>>> import numpy as np
>>> import numpy.linalg as la
>>> np.set_printoptions(suppress=True, linewidth=200)
>>> cent = np.array([[1, 0, 2, 2], [1, 0, 1, 2], [0, 1, 2, 0], [2, 2, 1, 1]])
>>> rng = np.random.default_rng(60)
>>> mat = (rng.random((20, 4)) < 0.25) @ cent
>>> mat
array([[1, 1, 3, 2],
       [0, 0, 0, 0],
       [2, 2, 1, 1],
       [0, 0, 0, 0],
       [3, 2, 2, 3],
       [0, 1, 2, 0],
       [0, 0, 0, 0],
       [2, 3, 3, 1],
       [2, 1, 5, 4],
       [1, 1, 4, 2],
       [0, 0, 0, 0],
       [0, 0, 0, 0],
       [2, 0, 3, 4],
       [2, 3, 3, 1],
       [1, 1, 4, 2],
       [1, 0, 2, 2],
       [0, 0, 0, 0],
       [1, 1, 4, 2],
       [2, 2, 1, 1],
       [3, 2, 2, 3]])
>>> Ac = mat - mat.mean(axis=0)
>>> left, sv, vt = la.svd(Ac, full_matrices=False)
>>> print(np.abs(vt[0]).argmax())
2
>>> print(round(float((sv ** 2).sum() ** 2 / (sv ** 4).sum()), 4))
1.8195
>>> np.round(Ac.mean(axis=0), 4) + 0
array([0., 0., 0., 0.])
>>> la.matrix_rank(Ac)
np.int64(4)
>>> (np.sign(left[:, 0]) == np.sign(left[0, 0])).astype(int)
array([1, 0, 0, 0, 1, 0, 0, 1, 1, 1, 0, 0, 1, 1, 1, 1, 0, 1, 0, 1])
>>> np.searchsorted(np.cumsum(sv ** 2) / (sv ** 2).sum(), 0.9) + 1
np.int64(3)
>>> np.round(sv ** 2 / (sv ** 2).sum(), 4)
array([0.7116, 0.1737, 0.1142, 0.0005])
>>> np.round(vt[0] * np.sign(vt[0, np.abs(vt[0]).argmax()]), 4)
array([0.3766, 0.2577, 0.6928, 0.5584])
>>> W = np.array([[-1, 2], [-1, 2], [2, -2], [-1, -1]])
>>> coef = np.array([-5, 3])
>>> H = np.maximum(mat @ W + coef, 0)
>>> (H > 0).astype(int)
array([[0, 0],
       [0, 1],
       [0, 1],
       [0, 1],
       [0, 1],
       [0, 1],
       [0, 1],
       [0, 1],
       [0, 0],
       [0, 0],
       [0, 1],
       [0, 1],
       [0, 0],
       [0, 1],
       [0, 0],
       [0, 0],
       [0, 1],
       [0, 0],
       [0, 1],
       [0, 1]])
>>> (H > 0).mean(axis=0)
array([0.  , 0.65])
>>> print(H)
[[0 0]
 [0 3]
 [0 8]
 [0 3]
 [0 6]
 [0 1]
 [0 3]
 [0 6]
 [0 0]
 [0 0]
 [0 3]
 [0 3]
 [0 0]
 [0 6]
 [0 0]
 [0 0]
 [0 3]
 [0 0]
 [0 8]
 [0 6]]
>>> cent = np.array([[2, 5], [2, 2]])
>>> W @ cent
array([[ 2, -1],
       [ 2, -1],
       [ 0,  6],
       [-4, -7]])
>>> (H @ cent).round(6).argmax(axis=1)
array([0, 0, 0, 0, 0, 0, 0, 0, 0, 0, 0, 0, 0, 0, 0, 0, 0, 0, 0, 0])
>>> H @ cent
array([[ 0,  0],
       [ 6,  6],
       [16, 16],
       [ 6,  6],
       [12, 12],
       [ 2,  2],
       [ 6,  6],
       [12, 12],
       [ 0,  0],
       [ 0,  0],
       [ 6,  6],
       [ 6,  6],
       [ 0,  0],
       [12, 12],
       [ 0,  0],
       [ 0,  0],
       [ 6,  6],
       [ 0,  0],
       [16, 16],
       [12, 12]])
>>> Q, r_ = la.qr(mat)
>>> np.round(Q @ r_, 4) + 0
array([[1., 1., 3., 2.],
       [0., 0., 0., 0.],
       [2., 2., 1., 1.],
       [0., 0., 0., 0.],
       [3., 2., 2., 3.],
       [0., 1., 2., 0.],
       [0., 0., 0., 0.],
       [2., 3., 3., 1.],
       [2., 1., 5., 4.],
       [1., 1., 4., 2.],
       [0., 0., 0., 0.],
       [0., 0., 0., 0.],
       [2., 0., 3., 4.],
       [2., 3., 3., 1.],
       [1., 1., 4., 2.],
       [1., 0., 2., 2.],
       [0., 0., 0., 0.],
       [1., 1., 4., 2.],
       [2., 2., 1., 1.],
       [3., 2., 2., 3.]])
>>> round(abs(r_[0, 0]), 4), np.round(la.norm(mat[:, 0]), 4)
(np.float64(6.8557), np.float64(6.8557))
>>> np.round(np.abs(np.diag(r_)), 4)
array([6.8557, 3.0458, 6.8597, 0.5198])
>>> r_.round(4)
array([[-6.8557, -5.5429, -8.8978, -7.585 ],
       [ 0.    , -3.0458, -0.8802,  2.6406],
       [ 0.    ,  0.    ,  6.8597,  3.0373],
       [ 0.    ,  0.    ,  0.    , -0.5198]])
>>> np.trace(Q @ Q.T)
np.float64(4.0)
>>> feats = np.loadtxt("arr.csv", delimiter=",")
>>> feats
array([[ 1.,  2.,  0.,  1.,  0.,  2.,  1., -2.,  2., -1., -2.],
       [-1.,  2.,  0., -1.,  2.,  1.,  1., -2.,  2., -1.,  1.],
       [ 1., -1.,  2.,  0.,  1., -1.,  2., -1.,  2.,  2.,  0.],
       [-1.,  1.,  0., -1.,  1.,  2., -2.,  1., -1.,  0.,  1.],
       [-2.,  0.,  2., -1.,  0.,  1.,  2.,  1., -2.,  1., -1.],
       [-2.,  1.,  2., -1., -2.,  1.,  0.,  1.,  0.,  2., -1.],
       [-1.,  2.,  0., -2., -1.,  0.,  2., -2.,  2.,  0.,  0.],
       [-1., -2.,  2., -2., -1.,  0.,  0., -1.,  2.,  2., -1.],
       [ 0., -1., -1., -1.,  1., -2., -2.,  2.,  1., -2., -1.],
       [ 2.,  2.,  2., -1.,  1., -2., -1., -1., -2., -1.,  0.],
       [ 0., -2.,  0.,  0.,  0., -1.,  1., -2., -2., -2., -2.]])
>>> x = np.array([3, 0, 2, 2, 3, 0, 2, 3, 1, 0, 0])
>>> h = np.maximum(feats @ x, 0)
>>> np.round(np.tanh(feats @ x), 4)
array([ 0.9951, -0.7616,  1.    , -0.9993,  0.7616, -1.    , -1.    , -1.    ,  0.964 ,  0.9993, -1.    ])
>>> feats * (h > 1e-9)[:, None]
array([[ 1.,  2.,  0.,  1.,  0.,  2.,  1., -2.,  2., -1., -2.],
       [-0.,  0.,  0., -0.,  0.,  0.,  0., -0.,  0., -0.,  0.],
       [ 1., -1.,  2.,  0.,  1., -1.,  2., -1.,  2.,  2.,  0.],
       [-0.,  0.,  0., -0.,  0.,  0., -0.,  0., -0.,  0.,  0.],
       [-2.,  0.,  2., -1.,  0.,  1.,  2.,  1., -2.,  1., -1.],
       [-0.,  0.,  0., -0., -0.,  0.,  0.,  0.,  0.,  0., -0.],
       [-0.,  0.,  0., -0., -0.,  0.,  0., -0.,  0.,  0.,  0.],
       [-0., -0.,  0., -0., -0.,  0.,  0., -0.,  0.,  0., -0.],
       [ 0., -1., -1., -1.,  1., -2., -2.,  2.,  1., -2., -1.],
       [ 2.,  2.,  2., -1.,  1., -2., -1., -1., -2., -1.,  0.],
       [ 0., -0.,  0.,  0.,  0., -0.,  0., -0., -0., -0., -0.]])
>>> A2 = la.inv(feats)
>>> (np.abs(A2) > 1e-9).astype(int)
array([[1, 1, 1, 1, 1, 1, 1, 1, 1, 1, 1],
       [1, 1, 1, 1, 1, 1, 1, 1, 1, 1, 1],
       [1, 1, 1, 1, 1, 1, 1, 1, 1, 1, 1],
       [1, 1, 1, 1, 1, 1, 1, 1, 1, 1, 1],
       [1, 1, 1, 1, 1, 1, 1, 1, 1, 1, 1],
       [1, 1, 1, 1, 1, 1, 1, 1, 1, 1, 1],
       [1, 1, 1, 1, 1, 1, 1, 1, 1, 1, 1],
       [1, 1, 1, 1, 1, 1, 1, 1, 1, 1, 1],
       [1, 1, 1, 1, 1, 1, 1, 1, 1, 1, 1],
       [1, 1, 1, 1, 1, 1, 1, 1, 1, 1, 1],
       [1, 1, 1, 1, 1, 1, 1, 1, 1, 1, 1]])
>>> np.round(la.det(feats) * la.det(A2), 4)
np.float64(1.0)
>>> print(round(float(la.slogdet(feats)[0]), 4))
1.0
>>> np.allclose(A2, feats.T)
False
>>> np.round(feats @ A2, 4) + 0
array([[1., 0., 0., 0., 0., 0., 0., 0., 0., 0., 0.],
       [0., 1., 0., 0., 0., 0., 0., 0., 0., 0., 0.],
       [0., 0., 1., 0., 0., 0., 0., 0., 0., 0., 0.],
       [0., 0., 0., 1., 0., 0., 0., 0., 0., 0., 0.],
       [0., 0., 0., 0., 1., 0., 0., 0., 0., 0., 0.],
       [0., 0., 0., 0., 0., 1., 0., 0., 0., 0., 0.],
       [0., 0., 0., 0., 0., 0., 1., 0., 0., 0., 0.],
       [0., 0., 0., 0., 0., 0., 0., 1., 0., 0., 0.],
       [0., 0., 0., 0., 0., 0., 0., 0., 1., 0., 0.],
       [0., 0., 0., 0., 0., 0., 0., 0., 0., 1., 0.],
       [0., 0., 0., 0., 0., 0., 0., 0., 0., 0., 1.]])
>>> u = np.array([-9, -5])
>>> np.correlate(mat[11], mat[0], "full")
array([0, 0, 0, 0, 0, 0, 0])
>>> np.cross(mat[11, :3], mat[0, :3])
array([0, 0, 0])
>>> np.convolve(mat[11], u)
array([0, 0, 0, 0, 0])
>>> left, sv, vt = la.svd(feats, full_matrices=False)
>>> np.round(left.T @ left, 4) + 0
array([[1., 0., 0., 0., 0., 0., 0., 0., 0., 0., 0.],
       [0., 1., 0., 0., 0., 0., 0., 0., 0., 0., 0.],
       [0., 0., 1., 0., 0., 0., 0., 0., 0., 0., 0.],
       [0., 0., 0., 1., 0., 0., 0., 0., 0., 0., 0.],
       [0., 0., 0., 0., 1., 0., 0., 0., 0., 0., 0.],
       [0., 0., 0., 0., 0., 1., 0., 0., 0., 0., 0.],
       [0., 0., 0., 0., 0., 0., 1., 0., 0., 0., 0.],
       [0., 0., 0., 0., 0., 0., 0., 1., 0., 0., 0.],
       [0., 0., 0., 0., 0., 0., 0., 0., 1., 0., 0.],
       [0., 0., 0., 0., 0., 0., 0., 0., 0., 1., 0.],
       [0., 0., 0., 0., 0., 0., 0., 0., 0., 0., 1.]])
>>> np.round(np.abs(vt[0]), 4)
array([0.2344, 0.1833, 0.3355, 0.2139, 0.1524, 0.2553, 0.4594, 0.3467, 0.4366, 0.3653, 0.0974])
>>> np.round(left.T @ feats @ vt.T, 4) + 0
array([[7.8688, 0.    , 0.    , 0.    , 0.    , 0.    , 0.    , 0.    , 0.    , 0.    , 0.    ],
       [0.    , 6.8458, 0.    , 0.    , 0.    , 0.    , 0.    , 0.    , 0.    , 0.    , 0.    ],
       [0.    , 0.    , 5.9435, 0.    , 0.    , 0.    , 0.    , 0.    , 0.    , 0.    , 0.    ],
       [0.    , 0.    , 0.    , 5.2789, 0.    , 0.    , 0.    , 0.    , 0.    , 0.    , 0.    ],
       [0.    , 0.    , 0.    , 0.    , 4.676 , 0.    , 0.    , 0.    , 0.    , 0.    , 0.    ],
       [0.    , 0.    , 0.    , 0.    , 0.    , 4.2052, 0.    , 0.    , 0.    , 0.    , 0.    ],
       [0.    , 0.    , 0.    , 0.    , 0.    , 0.    , 3.4549, 0.    , 0.    , 0.    , 0.    ],
       [0.    , 0.    , 0.    , 0.    , 0.    , 0.    , 0.    , 2.8942, 0.    , 0.    , 0.    ],
       [0.    , 0.    , 0.    , 0.    , 0.    , 0.    , 0.    , 0.    , 2.5533, 0.    , 0.    ],
       [0.    , 0.    , 0.    , 0.    , 0.    , 0.    , 0.    , 0.    , 0.    , 0.7916, 0.    ],
       [0.    , 0.    , 0.    , 0.    , 0.    , 0.    , 0.    , 0.    , 0.    , 0.    , 0.1269]])
>>> sv.round(4)
array([7.8688, 6.8458, 5.9435, 5.2789, 4.676 , 4.2052, 3.4549, 2.8942, 2.5533, 0.7916, 0.1269])
>>> np.allclose(left * sv @ vt, feats)
True
>>> round(float(la.det(feats)), 4)
85239.0
>>> feats @ feats
array([[ -7.,  15.,  -4.,  -3.,   3.,   8.,  -2.,   6.,  11.,  -2.,   3.],
       [ -9.,   2.,  -2.,  -4.,   3.,  -2.,   7.,   3.,  -1.,  -6.,  -2.],
       [  7.,   5.,   4.,  -4.,   5.,  -9.,   4.,  -3.,   2.,  -5.,  -4.],
       [ -6.,  -6.,   9.,  -1.,  -3.,   1.,   3.,   1.,  -6.,   7.,  -3.],
       [ -2.,   2.,  12.,  -7.,  -5.,  -4.,  10.,  -6.,   5.,  15.,   5.],
       [  5.,   0.,   8.,  -5.,   2., -11.,  -2.,  -3.,   7.,   7.,   6.],
       [  1.,   6.,  -8.,  -2.,   4.,  -9.,   3.,  -3.,   8., -10.,   3.],
       [ 12.,  -4.,   2.,   2.,   1., -18.,  -4.,   6.,   0.,   0.,   0.],
       [ -1., -15.,  -5.,   4.,  -1.,   0.,  -4.,   9.,   2.,   2.,  -2.],
       [  5.,   3.,   0.,   9.,   8.,   7.,  15., -12.,   7.,   0.,   1.],
       [  1.,   3.,  -8.,   9.,  -5.,   7.,   4.,   5.,   0.,   6.,   7.]])
>>> np.round(la.matrix_power(feats, 2), 4)
array([[ -7.,  15.,  -4.,  -3.,   3.,   8.,  -2.,   6.,  11.,  -2.,   3.],
       [ -9.,   2.,  -2.,  -4.,   3.,  -2.,   7.,   3.,  -1.,  -6.,  -2.],
       [  7.,   5.,   4.,  -4.,   5.,  -9.,   4.,  -3.,   2.,  -5.,  -4.],
       [ -6.,  -6.,   9.,  -1.,  -3.,   1.,   3.,   1.,  -6.,   7.,  -3.],
       [ -2.,   2.,  12.,  -7.,  -5.,  -4.,  10.,  -6.,   5.,  15.,   5.],
       [  5.,   0.,   8.,  -5.,   2., -11.,  -2.,  -3.,   7.,   7.,   6.],
       [  1.,   6.,  -8.,  -2.,   4.,  -9.,   3.,  -3.,   8., -10.,   3.],
       [ 12.,  -4.,   2.,   2.,   1., -18.,  -4.,   6.,   0.,   0.,   0.],
       [ -1., -15.,  -5.,   4.,  -1.,   0.,  -4.,   9.,   2.,   2.,  -2.],
       [  5.,   3.,   0.,   9.,   8.,   7.,  15., -12.,   7.,   0.,   1.],
       [  1.,   3.,  -8.,   9.,  -5.,   7.,   4.,   5.,   0.,   6.,   7.]])
>>> np.allclose(feats, feats.T)
False
>>> np.trace(feats)
np.float64(4.0)
>>> round(np.abs(la.eigvals(feats)).max(), 4)
np.float64(4.2383)
